>>> import numpy as np
>>> from numpy import linalg as LA
>>> np.set_printoptions(precision=2, suppress=True, linewidth=100, sign=" ")
>>> W0 = np.loadtxt("arr.csv", delimiter=",")
>>> W0
array([[-2.,  2.,  2., -2.],
       [-2.,  1.,  1.,  0.],
       [ 0.,  0.,  1., -2.],
       [-1.,  1.,  2.,  1.],
       [-1.,  0.,  1., -1.],
       [-1.,  1.,  0.,  0.],
       [-1., -2.,  1., -1.],
       [-2.,  2.,  0., -2.],
       [ 1.,  2.,  0., -1.],
       [-2.,  0.,  1., -1.],
       [-1., -1.,  1.,  0.],
       [ 4., -1., -1., -2.]])
>>> lab = W0[:, 3] > np.median(W0[:, 3])
>>> f = W0[lab].mean(axis=0) - W0[~lab].mean(axis=0)
>>> print(np.round((((W0 - W0.mean(axis=0)) @ f > 0) == lab).mean(), 2))
0.83
>>> Xc = (W0 - W0.mean(axis=0)) / W0.std(axis=0)
>>> np.argwhere(np.abs(Xc) > 2)
array([[  3,   3],
       [ 11,   0],
       [ 11,   2]])
>>> b = LA.lstsq(np.delete(Xc, 0, axis=1), Xc[:, 0])[0]
>>> np.round(1 - np.var(Xc[:, 0] - np.delete(Xc, 0, axis=1) @ b), 2)
np.float64(0.51)
>>> np.abs(b).argmax()
np.int64(1)
>>> Xc = W0 - W0.mean(axis=0)
>>> vecs = LA.svd(Xc)[2][:3]
>>> B = Xc - Xc @ vecs.T @ vecs
>>> np.round(np.cov(Xc @ vecs.T, rowvar=False), 2) + 0
array([[ 3.7 ,  0.  ,  0.  ],
       [ 0.  ,  1.57,  0.  ],
       [ 0.  ,  0.  ,  0.83]])
>>> B.std(axis=0)
array([ 0.19,  0.05,  0.51,  0.08])
>>> np.diag(vecs.T @ vecs)
array([ 0.88,  0.99,  0.15,  0.98])
>>> Xc = W0 - W0.mean(axis=0)
>>> left, sigma, VT = LA.svd(Xc, full_matrices=False)
>>> np.round((sigma ** 2).sum() ** 2 / (sigma ** 4).sum(), 2)
np.float64(2.44)
>>> E = np.loadtxt("layer6.csv", delimiter=",")
>>> E
array([[  2.,   3.,   7.,   6.,   7.,   5.,   4.,   1.,   3.,   5.,   7.,   9.],
       [  3.,   5.,  12.,   9.,  12.,   8.,   6.,   2.,   5.,   8.,  11.,  15.],
       [  0.,   1.,   3.,   0.,   3.,   1.,   0.,   1.,   1.,   1.,   1.,   3.],
       [  2.,   3.,   7.,   6.,   7.,   5.,   4.,   1.,   3.,   5.,   7.,   9.],
       [  2.,   3.,   7.,   6.,   7.,   5.,   4.,   1.,   3.,   5.,   7.,   9.],
       [  0.,   3.,   9.,   0.,   9.,   3.,   0.,   3.,   3.,   3.,   3.,   9.],
       [  3.,   4.,   9.,   9.,   9.,   7.,   6.,   1.,   4.,   7.,  10.,  12.],
       [  0.,   1.,   3.,   0.,   3.,   1.,   0.,   1.,   1.,   1.,   1.,   3.],
       [  1.,   3.,   8.,   3.,   8.,   4.,   2.,   2.,   3.,   4.,   5.,   9.],
       [  3.,   3.,   6.,   9.,   6.,   6.,   6.,   0.,   3.,   6.,   9.,   9.]])
>>> rank = LA.matrix_rank(E)
>>> rank
np.int64(2)
>>> ns = LA.svd(E)[2][rank:].T
>>> LA.matrix_rank(E.T @ E), LA.matrix_rank(E @ E.T)
(np.int64(2), np.int64(2))
>>> ns.shape
(12, 10)
>>> f, r1 = E[9], E[7]
>>> f @ r1
np.float64(90.0)
>>> pr = (f @ r1) / (f @ f) * f
>>> np.outer(f, r1)
array([[  0.,   3.,   9.,   0.,   9.,   3.,   0.,   3.,   3.,   3.,   3.,   9.],
       [  0.,   3.,   9.,   0.,   9.,   3.,   0.,   3.,   3.,   3.,   3.,   9.],
       [  0.,   6.,  18.,   0.,  18.,   6.,   0.,   6.,   6.,   6.,   6.,  18.],
       [  0.,   9.,  27.,   0.,  27.,   9.,   0.,   9.,   9.,   9.,   9.,  27.],
       [  0.,   6.,  18.,   0.,  18.,   6.,   0.,   6.,   6.,   6.,   6.,  18.],
       [  0.,   6.,  18.,   0.,  18.,   6.,   0.,   6.,   6.,   6.,   6.,  18.],
       [  0.,   6.,  18.,   0.,  18.,   6.,   0.,   6.,   6.,   6.,   6.,  18.],
       [  0.,   0.,   0.,   0.,   0.,   0.,   0.,   0.,   0.,   0.,   0.,   0.],
       [  0.,   3.,   9.,   0.,   9.,   3.,   0.,   3.,   3.,   3.,   3.,   9.],
       [  0.,   6.,  18.,   0.,  18.,   6.,   0.,   6.,   6.,   6.,   6.,  18.],
       [  0.,   9.,  27.,   0.,  27.,   9.,   0.,   9.,   9.,   9.,   9.,  27.],
       [  0.,   9.,  27.,   0.,  27.,   9.,   0.,   9.,   9.,   9.,   9.,  27.]])
>>> r1 - pr
array([-0.6,  0.4,  1.8, -1.8,  1.8, -0.2, -1.2,  1. ,  0.4, -0.2, -0.8,  1.2])
>>> round(float(LA.norm(f + r1) ** 2 + LA.norm(f - r1) ** 2), 2)
966.0
